$ python -q
>>> import numpy as np
>>> np.set_printoptions(precision=4, suppress=True, linewidth=160)
>>> mat = np.loadtxt("test7.csv", delimiter=",")
>>> mat
array([[ -3.5827,   9.8351,  -8.2717,  -2.5355,  -8.6688,   2.9551,  -7.0039],
       [ -6.067 ,  10.3744, -11.1369,  -4.2294,  -9.6625,   4.5644,  -6.302 ],
       [ -1.7683,  10.338 ,  -8.5453,  -3.5752, -10.5071,   3.2926,  -5.3783],
       [ -2.7807,   8.4588,  -7.5213,  -3.7762,  -6.9853,   3.2593,  -8.1619],
       [ -1.1141,  10.3803,  -9.9761,  -3.743 ,  -7.8821,   2.8297,  -6.9022],
       [ -1.3127,   6.807 ,  -9.9766,  -3.4154,  -8.9787,   4.2572,  -5.0422],
       [ -1.9158,   9.6222, -10.4682,  -3.683 ,  -9.7959,   1.0187,  -4.707 ],
       [ -3.6496,   8.583 ,  -8.6702,  -2.2443,  -7.7872,   2.196 ,  -5.8706],
       [ -3.6849,  10.5772,  -7.6282,  -3.0103, -10.5156,   0.9308,  -5.7942],
       [ -4.2369,   9.4166,  -7.7413,  -2.6523,  -7.2725,   3.4228,  -7.0641],
       [ -3.0309,   9.6094, -10.579 ,  -3.9881, -10.4253,   4.0743,  -5.8664],
       [ -4.658 ,   9.9541,  -9.1076,  -1.8442,  -8.2858,   1.7132,  -7.8418],
       [ -4.6177,   9.2156,  -9.8359,  -4.284 ,  -9.4381,   4.4655,  -4.9721],
       [ -2.2539,   8.8918, -11.6354,  -2.1384,  -8.9952,   4.7268,  -6.1157],
       [ -2.1196,  10.7215,  -9.1305,  -2.4271,  -9.5648,   1.0595,  -6.9207],
       [ -2.5579,   8.0674,  -9.4814,  -2.2081,  -8.2984,   5.2117,  -4.0267],
       [ -3.9866,   7.3036,  -9.9172,  -3.3517,  -8.3705,   3.899 ,  -7.9893]])
>>> lab = mat[:, 0] > np.median(mat[:, 0])
>>> f = mat[lab].mean(axis=0) - mat[~lab].mean(axis=0)
>>> f
array([ 2.1904, -0.269 , -0.3821,  0.0058,  0.0603,  0.0713,  0.6159])
>>> x = np.array([-3, -1, 3, -3, -2, -1, -1])
>>> rhs = mat @ x
>>> b, lr = np.zeros(7), 1 / np.linalg.norm(mat, 2) ** 2
>>> for i in range(150):
...     b -= lr * mat.T @ (mat @ b - rhs)
...     if i % 50 == 0: print(i, round(np.linalg.norm(mat @ b - rhs), 4))
... 
0 24.6864
50 19.455
100 15.9442
>>> round(float(np.linalg.cond(mat)), 4)
31.5423
>>> print(b)
[-1.6243  0.3126  1.2768 -0.6087 -0.3159 -0.5999 -0.5436]
>>> cent = mat[[14, 4]].astype(float)
>>> for _ in range(6):
...     lab = np.linalg.norm(mat[:, None] - cent, axis=-1).argmin(axis=1)
...     cent = np.array([mat[lab == j].mean(axis=0) for j in range(2)])
... 
>>> print(lab)
[0 1 0 1 1 1 0 0 0 1 1 0 1 1 0 1 1]
>>> np.abs(cent[1] - cent[0]).argmax()
np.int64(5)
>>> print(np.bincount(lab))
[ 7 10]
>>> U, s, vt = np.linalg.svd(mat)
>>> np.argmax(s[:-1] / (s[1:] + 1e-6)) + 1
np.int64(1)
>>> A2 = U[:, :1] @ np.diag(s[:1]) @ vt[:1]
>>> np.linalg.matrix_rank(mat, rtol=0.05)
np.int64(4)
>>> E = np.load("out7.npy")
>>> E
array([[ -1.3302,   2.0129,   3.259 ,   6.3267,  -5.969 ,   8.9969,  -0.2796,   4.1585,  11.0969],
       [ -1.0515,   4.1743,   2.5627,  -2.7172,   2.1019,  -1.9376,  -1.0751,   5.1683, -11.979 ],
       [ -1.2018,   2.9654,   1.4281,   8.316 ,  -6.3223,   9.9326,   1.0831,   6.2507,   8.5476],
       [ -2.856 ,   2.0932,   2.5287,  -5.1456,   4.1267,  -1.9174,  -3.4905,   5.4547, -12.2288],
       [ -2.0733,   2.9082,   2.433 ,  -3.2554,   2.7021,  -4.4967,  -0.5806,   5.5766, -10.7705],
       [ -2.3728,   4.637 ,   0.6415,  -3.9714,   1.3452,  -1.2199,  -1.4798,   5.9302, -11.9315],
       [  0.0414,   2.7193,   2.0376,   6.2382,  -6.2389,   8.6907,  -2.3905,   4.0488,   8.735 ],
       [ -7.2704,   6.0533,   5.5518,   2.1723,  -3.4153,  -7.448 ,  -0.1001,   5.2696,  -2.2881],
       [ -2.4215,   5.5508,   2.7298,  -3.0261,   2.5282,  -0.2825,  -0.8837,   5.1718, -12.7457],
       [ -1.2194,   2.8365,   3.4556,  -3.645 ,   2.9882,  -1.2126,  -0.9125,   4.5184, -11.1223],
       [ -0.2451,   3.9139,   4.4427,  -5.5292,   4.4515,  -2.2666,  -1.3495,   5.902 , -12.2805],
       [ -0.4374,   1.7337,   4.5384,   7.1233,  -5.6434,   8.655 ,  -4.0031,   4.4767,   7.6347],
       [ -2.99  ,   4.3271,   2.2534,  -6.178 ,   2.1984,  -1.7757,  -1.1434,   4.3324, -10.8827],
       [ -8.2278,   4.9375,   4.8135,   3.7513,  -3.2946,  -6.597 ,  -0.2394,   6.8156,  -2.8963],
       [ -2.0764,   4.4128,   2.5133,  -3.2942,   3.4213,  -0.3853,   0.0783,   6.4769, -11.8609],
       [ -1.6148,   2.9394,   3.0131,  -3.8584,   2.0104,  -1.1477,  -2.4751,   4.3092, -10.7871],
       [ -7.9579,   2.9986,   3.8433,   3.2194,  -2.0904,  -8.6368,  -0.3679,   5.7403,  -1.9579],
       [  0.0146,   2.2328,   1.7651,   7.827 ,  -6.5916,   8.2664,  -1.5793,   3.8904,   9.8703],
       [ -7.3709,   4.8442,   6.1782,   2.2648,  -1.4845,  -7.1935,  -0.4337,   5.3524,  -1.1417]])
>>> x = np.array([-1, -1, 0, -1, 2, 0, 0, -2, 2])
>>> rhs = E @ x
>>> np.round(np.linalg.solve(E.T @ E, E.T @ rhs), 4) + 0
array([-1., -1.,  0., -1.,  2.,  0.,  0., -2.,  2.])
>>> rng = np.random.default_rng(423)
>>> rhs = rhs + 0.05 * rng.normal(size=19)
>>> rhs
array([ -5.0259, -30.4821, -18.1901, -21.1833, -24.8387, -31.2637, -12.006 , -22.8681, -30.9442, -23.2995, -25.6181, -13.3966, -21.1534, -26.473 , -28.943 ,
       -23.682 , -17.9241, -11.3681, -15.6266])
>>> b, *_ = np.linalg.lstsq(E, rhs)
>>> b
array([-0.9918, -0.982 , -0.0073, -1.0286,  1.9912, -0.0091, -0.0146, -1.9923,  2.0175])
